% ipython --no-banner

In [1]: import numpy as np

In [2]: np.set_printoptions(precision=2, suppress=True, linewidth=100, sign=" ")

In [3]: def rnd(a):
   ...:     return np.round(a, 2) + 0
   ...: 

In [4]: M = np.loadtxt("run3.csv", delimiter=",")

In [5]: M
Out[5]: 
array([[ 14.,   7., -15.,  -6.],
       [  7.,  14.,  -5., -16.],
       [-15.,  -5.,  17.,   3.],
       [ -6., -16.,   3.,  19.]])

In [6]: left, sigma, VT = np.linalg.svd(M)

In [7]: evecs = VT[:(sigma > 1e-8).sum()]

In [8]: rng = np.random.default_rng(34)

In [9]: vec = M[3] + -1 * M[2] + rng.integers(2) * np.eye(4)[1]

In [10]: vec
Out[10]: array([  9., -11., -14.,  16.])

In [11]: rnd(np.diag(evecs.T @ evecs))
Out[11]: array([ 0.75,  0.75,  0.75,  0.75])

In [12]: np.linalg.matrix_rank(np.vstack([M, vec]))
Out[12]: np.int64(3)

In [13]: rnd(np.linalg.norm(vec - evecs.T @ evecs @ vec))
Out[13]: np.float64(0.0)

In [14]: left, sigma, VT = np.linalg.svd(M)

In [15]: rnd(sigma)
Out[15]: array([ 42.08,  21.7 ,   0.21,   0.  ])

In [16]: B = left[:, :3] @ np.diag(sigma[:3]) @ VT[:3]

In [17]: rnd(np.linalg.norm(M - B) / np.linalg.norm(M))
Out[17]: np.float64(0.0)

In [18]: np.argsort(-np.linalg.norm(M, axis=0).round(6), kind="stable")[:3]
Out[18]: array([ 3,  2,  1])

In [19]: np.linalg.matrix_rank(M, rtol=0.1)
Out[19]: np.int64(2)

In [20]: rnd(np.linalg.norm(M, 2) / np.linalg.norm(M))
Out[20]: np.float64(0.89)

In [21]: np.allclose(M[:-1].T @ np.linalg.lstsq(M[:-1].T, M[-1])[0], M[-1])
Out[21]: True

In [22]: np.abs(np.diag(np.linalg.qr(M)[1])) > 1e-9
Out[22]: array([ True,  True,  True, False])

In [23]: evals, evecs = np.linalg.eigh(M)

In [24]: rnd(evecs.T @ evecs)
Out[24]: 
array([[ 1.,  0.,  0.,  0.],
       [ 0.,  1.,  0.,  0.],
       [ 0.,  0.,  1.,  0.],
       [ 0.,  0.,  0.,  1.]])

In [25]: rnd(np.abs(evecs[:, -1]))
Out[25]: array([ 0.49,  0.51,  0.46,  0.54])

In [26]: (evals > 1e-8).sum(), (evals < -1e-8).sum()
Out[26]: (np.int64(3), np.int64(0))

In [27]: rnd(evecs @ np.diag(evals) @ evecs.T)
Out[27]: 
array([[ 14.,   7., -15.,  -6.],
       [  7.,  14.,  -5., -16.],
       [-15.,  -5.,  17.,   3.],
       [ -6., -16.,   3.,  19.]])

In [28]: rnd(evecs.T @ M @ evecs)
Out[28]: 
array([[  0.  ,   0.  ,   0.  ,   0.  ],
       [  0.  ,   0.21,   0.  ,   0.  ],
       [  0.  ,   0.  ,  21.7 ,   0.  ],
       [  0.  ,   0.  ,   0.  ,  42.08]])

In [29]: rnd(evals)
Out[29]: array([  0.  ,   0.21,  21.7 ,  42.08])

In [30]: rnd(np.linalg.eigvalsh(M @ M))
Out[30]: array([    0.  ,     0.05,   471.01,  1770.94])

In [31]: rnd(np.linalg.svd(M, compute_uv=False))
Out[31]: array([ 42.08,  21.7 ,   0.21,   0.  ])

In [32]: rnd(evals.sum()), np.trace(M)
Out[32]: (np.float64(64.0), np.float64(64.0))

In [33]: O, _ = np.linalg.qr(np.array([[-0.3, 1.9, -1.2, -0.4, 1.0],
    ...:     [1.2, 0.5, -0.7, 1.4, 2.8],
    ...:     [0.4, 0.2, -0.4, 0.9, -0.2],
    ...:     [1.7, 0.6, 2.3, 0.0, -0.7],
    ...:     [-0.5, -0.9, 0.9, -0.4, 1.0]]))

In [34]: X = -2 * O

In [35]: rnd(X)
Out[35]: 
array([[ 0.27,  1.87, -0.3 ,  0.35, -0.45],
       [-1.09,  0.1 ,  1.25, -0.03, -1.11],
       [-0.36,  0.06,  0.55,  1.63,  0.94],
       [-1.55,  0.04, -1.26,  0.03,  0.1 ],
       [ 0.46, -0.69, -0.66,  1.1 , -1.29]])

In [36]: vec = np.array([2, 2, 1, 0, 1])

In [37]: h = np.maximum(X @ vec, 0)

In [38]: rnd(np.tanh(X @ vec))
Out[38]: array([ 1.  , -0.95,  0.72, -1.  , -0.98])

In [39]: rnd(X * (h > 1e-9)[:, None])
Out[39]: 
array([[ 0.27,  1.87, -0.3 ,  0.35, -0.45],
       [ 0.  ,  0.  ,  0.  ,  0.  ,  0.  ],
       [-0.36,  0.06,  0.55,  1.63,  0.94],
       [ 0.  ,  0.  ,  0.  ,  0.  ,  0.  ],
       [ 0.  ,  0.  ,  0.  ,  0.  ,  0.  ]])

In [40]: rnd(X.T @ h)
Out[40]: array([ 0.64,  6.68, -0.57,  2.71, -0.75])

In [41]: rnd(np.maximum(X @ (3 * vec), 0))
Out[41]: array([ 10.61,   0.  ,   2.7 ,   0.  ,   0.  ])

In [42]: rnd(np.linalg.norm(X, axis=0))
Out[42]: array([ 2.,  2.,  2.,  2.,  2.])

In [43]: rnd(X[:, 3] @ X[:, 1])
Out[43]: np.float64(0.0)

In [44]: lab = rng.permutation(5)

In [45]: lab
Out[45]: array([ 2,  0,  1,  4,  3])

In [46]: B = X[lab][:, lab]

In [47]: rnd(np.trace(B))
Out[47]: np.float64(-0.34)

In [48]: np.allclose(B, X)
Out[48]: False

In [49]: def softmax(z):
    ...:     e = np.exp(z - z.max(axis=-1, keepdims=True))
    ...:     return e / e.sum(axis=-1, keepdims=True)
    ...: 

In [50]: rnd(softmax(10 * X[2]))
Out[50]: array([ 0.,  0.,  0.,  1.,  0.])

In [51]: rnd(softmax(X[2]))
Out[51]: array([ 0.06,  0.1 ,  0.16,  0.46,  0.23])

In [52]: att = X @ X.T / np.sqrt(5)

In [53]: rnd(softmax(att))
Out[53]: 
array([[ 0.6,  0.1,  0.1,  0.1,  0.1],
       [ 0.1,  0.6,  0.1,  0.1,  0.1],
       [ 0.1,  0.1,  0.6,  0.1,  0.1],
       [ 0.1,  0.1,  0.1,  0.6,  0.1],
       [ 0.1,  0.1,  0.1,  0.1,  0.6]])

In [54]: rnd(softmax(att)[2] @ X)
Out[54]: array([-0.41,  0.17,  0.24,  1.12,  0.29])
